$ python3 -q
>>> import numpy as np
>>> np.set_printoptions(suppress=True, linewidth=120)
>>> W0 = np.load("dump.npy")
>>> print(W0.round(3))
[[-1.216 -0.897 -1.185 -1.856  1.365]
 [-1.39  -1.716  0.942 -0.178 -1.79 ]
 [ 0.     0.097 -2.557  0.492 -1.487]
 [ 2.259 -1.922 -0.174 -0.413  0.037]
 [-0.695 -1.244 -0.375  2.26   1.311]]
>>> W1 = np.array([[-3, -3, -1, 1, -3, -1],
...     [-3, -3, 2, -3, -2, -1],
...     [-3, -2, -3, 0, 0, 0],
...     [0, 1, -3, 1, 3, -3],
...     [3, 0, -1, -3, 2, -2]])
>>> c = np.array([1, -7, -5, 7, -1, 6])
>>> hid = np.maximum(W0 @ W1 + c, 0)
>>> print((hid > 0).astype(int))
[[1 0 1 1 1 1]
 [1 1 0 1 1 1]
 [1 0 1 1 0 1]
 [1 0 0 1 0 1]
 [1 1 0 1 1 0]]
>>> print(np.linalg.matrix_rank(hid))
5
>>> cent = np.array([[0, 1], [-2, -2], [-1, 1], [-2, -2], [-1, -1], [2, 0]])
>>> print(W1 @ cent)
[[  6   3]
 [ 10  13]
 [  7  -2]
 [-10 -10]
 [  1   6]]
>>> print((hid @ cent).round(6).argmax(axis=1))
[0 0 0 0 1]
>>> Y = W0 / np.sqrt((W0 ** 2).mean(axis=1, keepdims=True))
>>> print(np.linalg.matrix_rank(W0 - W0.mean(axis=1, keepdims=True)))
4
>>> print(np.round(np.linalg.norm(Y, axis=1), 3))
[2.236 2.236 2.236 2.236 2.236]
>>> F = np.load("data.npy")
>>> print(F.round(3))
[[ 0.011 -0.032 -0.074 -0.011  0.053 -0.032]
 [-0.032  0.096  0.223  0.032 -0.16   0.096]
 [-0.074  0.223  0.521  0.074 -0.372  0.223]
 [-0.011  0.032  0.074  0.011 -0.053  0.032]
 [ 0.053 -0.16  -0.372 -0.053  0.266 -0.16 ]
 [-0.032  0.096  0.223  0.032 -0.16   0.096]]
>>> left, sig, VT = np.linalg.svd(F)
>>> V = VT[:(sig > 1e-8).sum()]
>>> rng = np.random.default_rng(4)
>>> x0 = F[1] + 2 * F[3] + rng.integers(2) * np.eye(6)[3]
>>> print(x0.round(3))
[-0.053  0.16   0.372  1.053 -0.266  0.16 ]
>>> print(np.round(V.T @ V, 3))
[[ 0.011 -0.032 -0.074 -0.011  0.053 -0.032]
 [-0.032  0.096  0.223  0.032 -0.16   0.096]
 [-0.074  0.223  0.521  0.074 -0.372  0.223]
 [-0.011  0.032  0.074  0.011 -0.053  0.032]
 [ 0.053 -0.16  -0.372 -0.053  0.266 -0.16 ]
 [-0.032  0.096  0.223  0.032 -0.16   0.096]]
>>> print(np.round(np.diag(V.T @ V), 3))
[0.011 0.096 0.521 0.011 0.266 0.096]
>>> print(np.allclose(V.T @ V @ x0, x0))
False
>>> print(np.round(np.linalg.norm(x0 - V.T @ V @ x0), 3))
0.995
>>> x0 = np.array([7, -4, -3, -1, 0, -6])
>>> print(np.round(np.linalg.eigvalsh(2 * F - np.eye(6)), 3))
[-1. -1. -1. -1. -1.  1.]
>>> print(np.trace(F))
1.0
>>> print(np.round(F @ x0, 3))
[ 0.628 -1.883 -4.394 -0.628  3.138 -1.883]
>>> m1 = np.load("test13.npy")
>>> print(m1)
[[6.05 0.   0.   3.   4.   0.   7.   5.   4.  ]
 [1.   0.05 0.   5.   4.   1.   7.   4.   3.  ]
 [8.   9.   1.05 7.   8.   5.   7.   0.   0.  ]
 [2.   4.   4.   6.05 7.   6.   1.   4.   2.  ]
 [0.   0.   5.   5.   3.05 8.   9.   1.   6.  ]
 [6.   9.   4.   1.   6.   0.05 6.   5.   3.  ]
 [7.   0.   5.   0.   9.   3.   9.05 2.   8.  ]
 [8.   3.   0.   1.   5.   2.   6.   6.05 6.  ]
 [6.   0.   0.   3.   4.   0.   7.   5.   4.05]]
>>> left, sig, VT = np.linalg.svd(m1)
>>> print(np.argmax(sig[:-1] / (sig[1:] + 1e-6)) + 1)
8
>>> Y = left[:, :8] @ np.diag(sig[:8]) @ VT[:8]
>>> print(round(float(np.linalg.norm(m1 - Y) / np.linalg.norm(m1)), 3))
0.0
>>> Y = np.array([[1, 0],
...     [1, 2],
...     [0, 1],
...     [1, 1],
...     [2, 0],
...     [0, 0],
...     [0, 2],
...     [2, 0],
...     [2, 2]])
>>> print(Y.T @ m1.T)
[[35.05 28.05 40.   38.05 25.1  44.   45.   46.1  35.1 ]
 [25.   25.1  40.05 24.05 40.   41.   39.1  31.   25.1 ]]
>>> print(np.einsum("ij->j", m1))
[44.05 25.05 19.05 31.05 50.05 25.05 59.05 32.05 36.05]
>>> print(np.einsum("ik,kj->ij", m1, Y))
[[35.05 25.  ]
 [28.05 25.1 ]
 [40.   40.05]
 [38.05 24.05]
 [25.1  40.  ]
 [44.   41.  ]
 [45.   39.1 ]
 [46.1  31.  ]
 [35.1  25.1 ]]
>>> print(np.linalg.matrix_rank(np.vstack([m1, Y.T])))
9
>>> print(np.round(np.einsum("ij,ij->i", m1, m1), 3))
[151.602 117.002 333.102 178.602 241.302 240.002 313.903 211.602 151.402]
>>> print(np.vstack([m1, Y.T]).shape)
(11, 9)
>>> A = np.arange(210).reshape(14, 15) + -1
>>> print(A)
[[ -1   0   1   2   3   4   5   6   7   8   9  10  11  12  13]
 [ 14  15  16  17  18  19  20  21  22  23  24  25  26  27  28]
 [ 29  30  31  32  33  34  35  36  37  38  39  40  41  42  43]
 [ 44  45  46  47  48  49  50  51  52  53  54  55  56  57  58]
 [ 59  60  61  62  63  64  65  66  67  68  69  70  71  72  73]
 [ 74  75  76  77  78  79  80  81  82  83  84  85  86  87  88]
 [ 89  90  91  92  93  94  95  96  97  98  99 100 101 102 103]
 [104 105 106 107 108 109 110 111 112 113 114 115 116 117 118]
 [119 120 121 122 123 124 125 126 127 128 129 130 131 132 133]
 [134 135 136 137 138 139 140 141 142 143 144 145 146 147 148]
 [149 150 151 152 153 154 155 156 157 158 159 160 161 162 163]
 [164 165 166 167 168 169 170 171 172 173 174 175 176 177 178]
 [179 180 181 182 183 184 185 186 187 188 189 190 191 192 193]
 [194 195 196 197 198 199 200 201 202 203 204 205 206 207 208]]
>>> # rank 2
>>> print(np.allclose(A[:-1].T @ np.linalg.lstsq(A[:-1].T, A[-1])[0], A[-1]))
True
>>> print(np.unique(A.round(6), axis=0).shape)
(14, 15)
>>> print(np.abs(np.diag(np.linalg.qr(A)[1])) > 1e-9)
[ True  True False False False False False False False False False False False False]
>>> left, sig, VT = np.linalg.svd(A)
>>> V = VT[:(sig > 1e-8).sum()]
>>> x0 = A[12] + 3 * A[10] + rng.integers(2) * np.eye(15)[6]
>>> print(x0)
[626. 630. 634. 638. 642. 646. 651. 654. 658. 662. 666. 670. 674. 678. 682.]
>>> print(np.linalg.matrix_rank(np.vstack([A, x0])))
3
>>> arr = np.load("w.npy")
>>> print(arr)
[[54 25 30 35 20 21 47 31]
 [25 32 21 28 16 16 34 20]
 [30 21 46 30 32 36 51 14]
 [35 28 30 47 31 26 44 20]
 [20 16 32 31 33 24 37 10]
 [21 16 36 26 24 43 46 13]
 [47 34 51 44 37 46 80 29]
 [31 20 14 20 10 13 29 26]]
>>> # symmetric, so the eigenvalues are real
>>> x0 = np.ones(8)
>>> for _ in range(3):
...     x0 = arr @ x0
...     x0 /= np.linalg.norm(x0)
...     print(round(x0 @ arr @ x0, 3))
... 
256.705
256.754
256.755
>>> print(round(np.linalg.eigvalsh(arr)[-1], 3))
256.755
